$ python -q
>>> import numpy as np
>>> np.set_printoptions(precision=3, suppress=True, linewidth=160)
>>> W0 = np.array([[1, -3, 9, -27],
...     [1, -2, 4, -8],
...     [1, -1, 1, -1],
...     [1, 0, 0, 0],
...     [1, 1, 1, 1],
...     [1, 2, 4, 8],
...     [1, 3, 9, 27],
...     [1, 4, 16, 64],
...     [1, 5, 25, 125]])
>>> print(W0)
[[  1  -3   9 -27]
 [  1  -2   4  -8]
 [  1  -1   1  -1]
 [  1   0   0   0]
 [  1   1   1   1]
 [  1   2   4   8]
 [  1   3   9  27]
 [  1   4  16  64]
 [  1   5  25 125]]
>>> def softmax(z):
...     e = np.exp(z - z.max(axis=-1, keepdims=True))
...     return e / e.sum(axis=-1, keepdims=True)
... 
>>> print(softmax(W0[4] + 5))
[0.25 0.25 0.25 0.25]
>>> scores = W0 @ W0.T / np.sqrt(4)
>>> print(np.round(softmax(scores), 3) + 0)
[[1.    0.    0.    0.    0.    0.    0.    0.    0.   ]
 [1.    0.    0.    0.    0.    0.    0.    0.    0.   ]
 [1.    0.    0.    0.    0.    0.    0.    0.    0.   ]
 [0.111 0.111 0.111 0.111 0.111 0.111 0.111 0.111 0.111]
 [0.    0.    0.    0.    0.    0.    0.    0.    1.   ]
 [0.    0.    0.    0.    0.    0.    0.    0.    1.   ]
 [0.    0.    0.    0.    0.    0.    0.    0.    1.   ]
 [0.    0.    0.    0.    0.    0.    0.    0.    1.   ]
 [0.    0.    0.    0.    0.    0.    0.    0.    1.   ]]
>>> r0, v = W0[1], W0[0]
>>> print(r0 @ r0)
85
>>> print(r0 @ v)
259
>>> pr = (r0 @ v) / (r0 @ r0) * r0
>>> print(np.linalg.matrix_rank(np.outer(r0, v)))
1
>>> print(v - pr)
[-2.047  3.094 -3.188 -2.624]
>>> print(np.outer(r0, v))
[[   1   -3    9  -27]
 [  -2    6  -18   54]
 [   4  -12   36 -108]
 [  -8   24  -72  216]]
>>> proj = W0 @ np.linalg.solve(W0.T @ W0, W0.T)
>>> print(np.allclose(proj @ proj, proj))
True
>>> print(np.linalg.matrix_rank(np.eye(9) - proj))
5
>>> print(np.round(proj @ W0[:, 2], 3) + 0)
[ 9.  4.  1.  0.  1.  4.  9. 16. 25.]
>>> print(np.round(np.linalg.eigvalsh(proj), 3) + 0)
[0. 0. 0. 0. 0. 1. 1. 1. 1.]
>>> print(np.diag(proj))
[0.859 0.328 0.372 0.314 0.255 0.314 0.372 0.328 0.859]
>>> A = np.load("block3.npy")
>>> print(A)
[[4 2 2]
 [2 2 3]
 [2 3 4]]
>>> # equal to its transpose
>>> W = np.array([[1, 1, 5, 5, 3], [5, 2, 8, 8, 6], [8, 3, 2, 0, 1]])
>>> b = np.array([0, 2, 2, 2, 2])
>>> H = np.maximum(A @ W + b, 0)
>>> print((H > 0).mean(axis=0))
[1. 1. 1. 1. 1.]
>>> print((H > 0).astype(int))
[[1 1 1 1 1]
 [1 1 1 1 1]
 [1 1 1 1 1]]
>>> print(H)
[[30 16 42 38 28]
 [36 17 34 28 23]
 [49 22 44 36 30]]
>>> cent = np.array([[0, 0, 1], [0, 1, 2], [1, 1, 0], [1, 3, 0], [1, 0, 2]])
>>> print(H @ cent)
[[108 172 118]
 [ 85 135 116]
 [110 174 153]]
>>> print((H @ cent).round(6).argmax(axis=1))
[1 1 1]
